$ python -q
>>> import numpy as np
>>> np.set_printoptions(precision=2, suppress=True, linewidth=100)
>>> A = np.loadtxt("run18.csv", delimiter=",")
>>> print(A)
[[-0.71  0.   -0.71  0.  ]
 [ 0.    1.    0.    0.  ]
 [ 0.71  0.   -0.71  0.  ]
 [ 0.    0.    0.    1.  ]]
>>> print(np.round(A @ A.T, 2) + 0)
[[1. 0. 0. 0.]
 [0. 1. 0. 0.]
 [0. 0. 1. 0.]
 [0. 0. 0. 1.]]
>>> print(np.round(A.T @ A, 2) + 0)
[[1. 0. 0. 0.]
 [0. 1. 0. 0.]
 [0. 0. 1. 0.]
 [0. 0. 0. 1.]]
>>> print(A[:, 3] @ A[:, 0])
0.0
>>> print(np.linalg.svd(A, compute_uv=False))
[1. 1. 1. 1.]
>>> proj = np.triu(np.array([[3, 1, 0, 3], [0, 2, 1, 0], [3, 2, 3, 2], [1, 0, 2, -2]]), 1) + np.eye(4)
>>> B = proj @ A @ np.linalg.inv(proj)
>>> print(np.round(np.trace(B), 2), np.round(np.trace(A), 2))
0.59 0.59
>>> print(np.poly(B))
[ 1.   -0.59 -0.83 -0.59  1.  ]
>>> print(round(float(np.linalg.det(B)), 2))
1.0
>>> print(np.linalg.matrix_rank(B))
4
>>> x = np.array([-7, 4, 0, -3])
>>> print(np.abs(np.linalg.eigvals(A)))
[1. 1. 1. 1.]
>>> print(4 - np.linalg.matrix_rank(A - np.eye(4), tol=1e-8))
2
>>> x = np.array([1, 0, -1, -3])
>>> h = np.maximum(A @ x, 0)
>>> print(A.T @ h)
[ 1.  0. -1.  0.]
>>> print(np.flatnonzero(h > 1e-9))
[2]
>>> print(A * (h > 1e-9)[:, None])
[[-0.    0.   -0.    0.  ]
 [ 0.    0.    0.    0.  ]
 [ 0.71  0.   -0.71  0.  ]
 [ 0.    0.    0.    0.  ]]
>>> print(h.round(2) + 0)
[0.   0.   1.41 0.  ]
>>> print(np.round(np.maximum(A @ x, 0) - np.maximum(-A @ x, 0), 2) + 0)
[ 0.    0.    1.41 -3.  ]
>>> rng = np.random.default_rng(120482)
>>> labels = rng.permutation(4)
>>> print(labels)
[3 2 1 0]
>>> B = A[labels][:, labels]
>>> print(np.diag(B))
[ 1.   -0.71  1.   -0.71]
>>> print(np.allclose(B, A))
False
>>> print(round(float(np.trace(B)), 2))
0.59
>>> print(np.round(np.linalg.det(B), 2), round(np.linalg.det(A[labels]), 2))
1.0 1.0
>>> F = np.loadtxt("test10.csv", delimiter=",")
>>> print(F)
[[ 0.  0.  0.  3.]
 [ 0.  0.  0.  5.]
 [ 0.  0.  0. -2.]
 [ 3.  5. -2.  0.]]
>>> print(np.all(np.linalg.eigvalsh(F) > 0))
False
>>> J = np.loadtxt("x.csv", delimiter=",")
>>> print(J)
[[0.5  0.   0.   0.5  0.   0.  ]
 [0.   0.25 0.   0.25 0.25 0.25]
 [0.33 0.   0.33 0.   0.   0.33]
 [0.   0.   0.   0.67 0.   0.33]
 [0.   0.2  0.2  0.   0.4  0.2 ]
 [0.   0.   0.   0.   0.   1.  ]]
>>> B = J + rng.integers(-2, 3, (6, 5)) @ rng.integers(-2, 3, (5, 6))
>>> print(B)
[[ 2.5   5.    2.   -0.5   3.   -6.  ]
 [-4.   -2.75 -3.    4.25 -5.75  1.25]
 [ 3.33 -6.    2.33  3.   -5.    1.33]
 [-2.    3.   -3.   -0.33  1.    4.33]
 [ 4.   -6.8   4.2   0.   -1.6   5.2 ]
 [ 4.   -9.    2.    4.   -6.    0.  ]]
>>> print(np.abs(B - J).sum(axis=1))
[19. 21. 20. 14. 22. 26.]
>>> print(np.linalg.matrix_rank(B - J, tol=1e-8))
5
>>> print(np.sort(np.abs(np.linalg.eigvals(J)))[::-1])
[1.   0.67 0.56 0.5  0.33 0.09]
>>> print(J @ np.ones(6))
[1. 1. 1. 1. 1. 1.]
>>> p = np.eye(6)[4]
>>> for _ in range(6):
...     p = p @ J
...     print(p.round(2))
... 
[0.  0.2 0.2 0.  0.4 0.2]
[0.07 0.13 0.15 0.05 0.21 0.4 ]
[0.08 0.07 0.09 0.1  0.12 0.54]
[0.07 0.04 0.05 0.13 0.07 0.64]
[0.05 0.02 0.03 0.13 0.04 0.73]
[0.04 0.01 0.02 0.12 0.02 0.79]
>>> T = np.stack([J, -1 * J, J[::-1]])
>>> print(np.linalg.matrix_rank(T))
[6 6 6]
>>> print(np.linalg.matrix_rank(T.reshape(3, -1)))
2
>>> print(np.einsum("bij,cij->bc", T, T))
[[ 2.92 -2.92  0.62]
 [-2.92  2.92 -0.62]
 [ 0.62 -0.62  2.92]]
>>> r0 = np.array([1, 0, 2, 2, 0, 3])
>>> B = J + np.outer(r0, np.eye(6)[1])
>>> print(B)
[[0.5  1.   0.   0.5  0.   0.  ]
 [0.   0.25 0.   0.25 0.25 0.25]
 [0.33 2.   0.33 0.   0.   0.33]
 [0.   2.   0.   0.67 0.   0.33]
 [0.   0.2  0.2  0.   0.4  0.2 ]
 [0.   3.   0.   0.   0.   1.  ]]
>>> print(np.linalg.matrix_rank(B - J))
1
>>> feats = np.load("data.npy")
>>> print(feats)
[[0.4  0.2  0.   0.   0.2  0.2 ]
 [0.   0.67 0.   0.   0.33 0.  ]
 [0.   0.   1.   0.   0.   0.  ]
 [0.   0.25 0.   0.25 0.25 0.25]
 [0.5  0.   0.   0.   0.5  0.  ]
 [0.33 0.   0.   0.   0.33 0.33]]
>>> B = feats + rng.integers(-2, 3, (6, 5)) @ rng.integers(-2, 3, (5, 6))
>>> print(B)
[[  0.4   10.2   -2.     5.     0.2    3.2 ]
 [ -2.    -0.33 -10.    -5.    -0.67  -1.  ]
 [ -2.     0.   -13.    -2.    -4.    -2.  ]
 [  6.    -5.75   8.     9.25  -5.75   3.25]
 [  3.5    8.    -6.     4.    -0.5    8.  ]
 [  3.33  -8.    -2.     2.    -1.67  -1.67]]
>>> print(np.abs(B - feats).sum(axis=1))
[20. 20. 24. 38. 30. 19.]
>>> print((feats != 0).astype(int))
[[1 1 0 0 1 1]
 [0 1 0 0 1 0]
 [0 0 1 0 0 0]
 [0 1 0 1 1 1]
 [1 0 0 0 1 0]
 [1 0 0 0 1 1]]
>>> print(np.round(np.linalg.det(feats), 2))
0.01
>>> print(np.sort(np.linalg.eigvals(feats).real))
[0.18 0.18 0.25 0.54 1.   1.  ]
>>> q, r_ = np.linalg.qr(feats)
>>> print(np.round(q.T @ q, 2) + 0)
[[1. 0. 0. 0. 0. 0.]
 [0. 1. 0. 0. 0. 0.]
 [0. 0. 1. 0. 0. 0.]
 [0. 0. 0. 1. 0. 0.]
 [0. 0. 0. 0. 1. 0.]
 [0. 0. 0. 0. 0. 1.]]
>>> print(r_)
[[-0.72 -0.11  0.    0.   -0.61 -0.26]
 [ 0.   -0.73  0.   -0.09 -0.35 -0.1 ]
 [ 0.    0.    1.    0.    0.    0.  ]
 [ 0.    0.    0.   -0.23 -0.14 -0.23]
 [ 0.    0.    0.    0.   -0.24  0.06]
 [ 0.    0.    0.    0.    0.    0.28]]
>>> print(np.allclose(r_.T @ r_, feats.T @ feats))
True
>>> print(q.round(2) + 0)
[[-0.55 -0.19  0.    0.07  0.81  0.  ]
 [ 0.   -0.91  0.    0.33 -0.24  0.  ]
 [ 0.    0.    1.    0.    0.    0.  ]
 [ 0.   -0.34  0.   -0.94  0.    0.  ]
 [-0.69  0.1   0.   -0.04 -0.45 -0.55]
 [-0.46  0.07  0.   -0.03 -0.3   0.83]]
>>> print(round(float(abs(r_[0, 0])), 2), round(float(np.linalg.norm(feats[:, 0])), 2))
0.72 0.72
>>> print(q.shape, r_.shape)
(6, 6) (6, 6)
>>> print(np.abs(np.diag(r_)))
[0.72 0.73 1.   0.23 0.24 0.28]
>>> labels = rng.permutation(6)
>>> print(labels)
[0 5 3 4 1 2]
>>> B = feats[labels][:, labels]
>>> print(np.diag(B))
[0.4  0.33 0.25 0.5  0.67 1.  ]
>>> print(np.sort(np.abs(np.linalg.eigvals(B))))
[0.25 0.25 0.25 0.54 1.   1.  ]
>>> print(np.allclose(B, feats))
False
>>> B = np.array([[0, -2], [0, 5], [-2, 4], [2, -5], [0, 0], [4, -2]])
>>> print(np.linalg.matrix_rank(np.vstack([feats, B.T])))
6
>>> print(np.einsum("ij,ij->i", feats, feats))
[0.28 0.56 1.   0.25 0.5  0.33]
>>> print(np.vstack([feats, B.T]).shape)
(8, 6)
>>> m1 = rng.normal(size=(24, 3)) + 10 * np.array([5, 4, 4])
>>> print(m1)
[[50.63 40.61 41.77]
 [49.22 38.99 39.75]
 [50.48 39.25 39.27]
 [49.01 39.45 40.28]
 [50.37 41.03 39.47]
 [50.76 41.62 41.24]
 [49.22 39.49 38.45]
 [49.77 39.   40.5 ]
 [50.09 39.17 41.38]
 [49.01 38.82 40.1 ]
 [49.82 38.98 40.51]
 [51.25 41.41 39.1 ]
 [51.99 39.84 40.33]
 [51.04 39.4  38.47]
 [49.71 41.87 39.31]
 [50.41 40.77 40.63]
 [48.62 40.25 40.19]
 [49.5  40.56 40.53]
 [47.54 39.31 38.7 ]
 [48.5  38.72 41.64]
 [51.24 41.22 38.49]
 [49.55 40.1  38.61]
 [48.9  39.87 39.34]
 [50.6  40.26 38.84]]
>>> print(np.abs(np.linalg.svd(m1)[2][-1]))
[0.66 0.75 0.08]
>>> print([round(float(x), 2) for x in np.linalg.svd(m1, compute_uv=False)[:3]])
[369.19, 5.4, 3.51]
>>> print(round(np.log10(np.linalg.cond(m1))))
2
>>> x = np.array([3, 0, 1])
>>> y = m1 @ x
>>> print(np.round(np.linalg.solve(m1.T @ m1, m1.T @ y), 2) + 0)
[3. 0. 1.]
>>> print(np.round(np.linalg.pinv(m1) @ m1, 2) + 0)
[[1. 0. 0.]
 [0. 1. 0.]
 [0. 0. 1.]]
>>> y = y + 0.1 * rng.normal(size=24)
>>> print(y)
[193.56 187.61 190.52 187.36 190.59 193.59 185.93 189.77 191.65 187.07 189.87 192.86 196.33 191.5
 188.56 191.94 186.13 189.12 181.34 187.17 192.27 187.25 185.89 190.6 ]
>>> beta, *_ = np.linalg.lstsq(m1, y)
>>> print([round(float(np.linalg.norm(np.linalg.solve(m1.T @ m1 + lam * np.eye(3), m1.T @ y))), 2) for lam in (0, 1, 10, 100)])
[3.13, 3.05, 2.72, 2.52]
>>> print(np.round(m1.T @ (y - m1 @ beta), 2) + 0)
[0. 0. 0.]
>>> proj = m1 @ np.linalg.solve(m1.T @ m1, m1.T)
>>> print(np.round(np.trace(proj), 2))
3.0
>>> dist = np.linalg.norm(m1[:, None] - m1[None], axis=-1)
>>> print((dist + 1e9 * np.eye(24)).round(6).argmin(axis=1))
[ 5  9 13  9 11 15 21 10 10  1  7 20 15  2  4 17  3 15 22  3 11  6 16 13]
>>> print(dist.shape)
(24, 24)
>>> print(dist[:5, :5])
[[0.   2.95 2.84 2.48 2.36]
 [2.95 0.   1.38 0.73 2.37]
 [2.84 1.38 0.   1.79 1.8 ]
 [2.48 0.73 1.79 0.   2.24]
 [2.36 2.37 1.8  2.24 0.  ]]
>>> print(dist[6].round(6).argsort(kind="stable")[:4])
[ 6 21 22  1]
>>> print(dist.mean(axis=1).argmax())
18
>>> print(np.linalg.matrix_rank(dist ** 2))
5
>>> r0 = np.array([1, 1, 5, 3, 5])
>>> g = np.array([4, 2, 4, 5, 3])
>>> E = np.outer(r0, g)
>>> print(E)
[[ 4  2  4  5  3]
 [ 4  2  4  5  3]
 [20 10 20 25 15]
 [12  6 12 15  9]
 [20 10 20 25 15]]
>>> T = np.stack([E, 2 * E, E[::-1]])
>>> print(np.einsum("bij,cij->bc", T, T))
[[ 4270  8540  2870]
 [ 8540 17080  5740]
 [ 2870  5740  4270]]
>>> print(np.linalg.matrix_rank(T.reshape(3, -1)))
2
>>> print(T.sum(axis=0))
[[ 32  16  32  40  24]
 [ 24  12  24  30  18]
 [ 80  40  80 100  60]
 [ 40  20  40  50  30]
 [ 64  32  64  80  48]]
>>> K = np.loadtxt("sample16.csv", delimiter=",")
>>> print(K)
[[ 0.  1. -2.  0.  0.]
 [-3.  0.  0.  0.  1.]
 [ 2. -2.  4. -3.  3.]
 [-1. -3.  6. -1. -3.]
 [-2.  3. -6.  1.  3.]
 [ 2.  3. -6.  1. -2.]]
>>> print(round(np.linalg.norm(E, 2) / np.linalg.norm(E), 2))
1.0
>>> print(np.argsort(-np.linalg.norm(E, axis=0).round(6), kind="stable")[:3])
[3 0 2]
>>> print(np.linalg.cond(E) > 100)
True
>>> print(np.abs(np.diag(np.linalg.qr(K)[1])) > 1e-9)
[ True  True False  True  True]
>>> print(np.unique(K.round(6), axis=0).shape)
(6, 5)
>>> try:
...     np.linalg.inv(K)
... except np.linalg.LinAlgError as e:
...     print(e)
... 
Last 2 dimensions of the array must be square
>>> print(np.linalg.lstsq(K[:-1].T, K[-1])[2])
4
>>> x = np.array([2, -1, 3, 3, -1])
>>> print(K @ np.ones(5))
[-1. -2.  4. -2. -1. -2.]
>>> print(np.sign((K @ x).round(6)))
[-1. -1.  1.  1. -1. -1.]
>>> print(np.einsum("ij,j->i", K, x))
[ -7.  -7.   6.  19. -25. -12.]
>>> print((K * x).sum(axis=1))
[ -7.  -7.   6.  19. -25. -12.]
>>> print((K @ x).argmax())
3
>>> print(K @ np.eye(5)[1])
[ 1.  0. -2. -3.  3.  3.]
>>> B = K / np.sqrt((K ** 2).mean(axis=1, keepdims=True))
>>> print(np.linalg.matrix_rank(B) == np.linalg.matrix_rank(K))
True
>>> print(B[1])
[-2.12  0.    0.    0.    0.71]
>>> data = np.load("out11.npy")
>>> print(data)
[[ -3  -3  -3  -3]
 [ -3  -6  -6  -6]
 [ -3  -6  -9  -9]
 [ -3  -6  -9 -12]]
>>> print([round(float(np.linalg.det(data[:i, :i])), 2) + 0 for i in range(1, 5)])
[-3.0, 9.0, -27.0, 81.0]
>>> print(round(float(np.linalg.eigvalsh(data).min()), 2))
-24.87
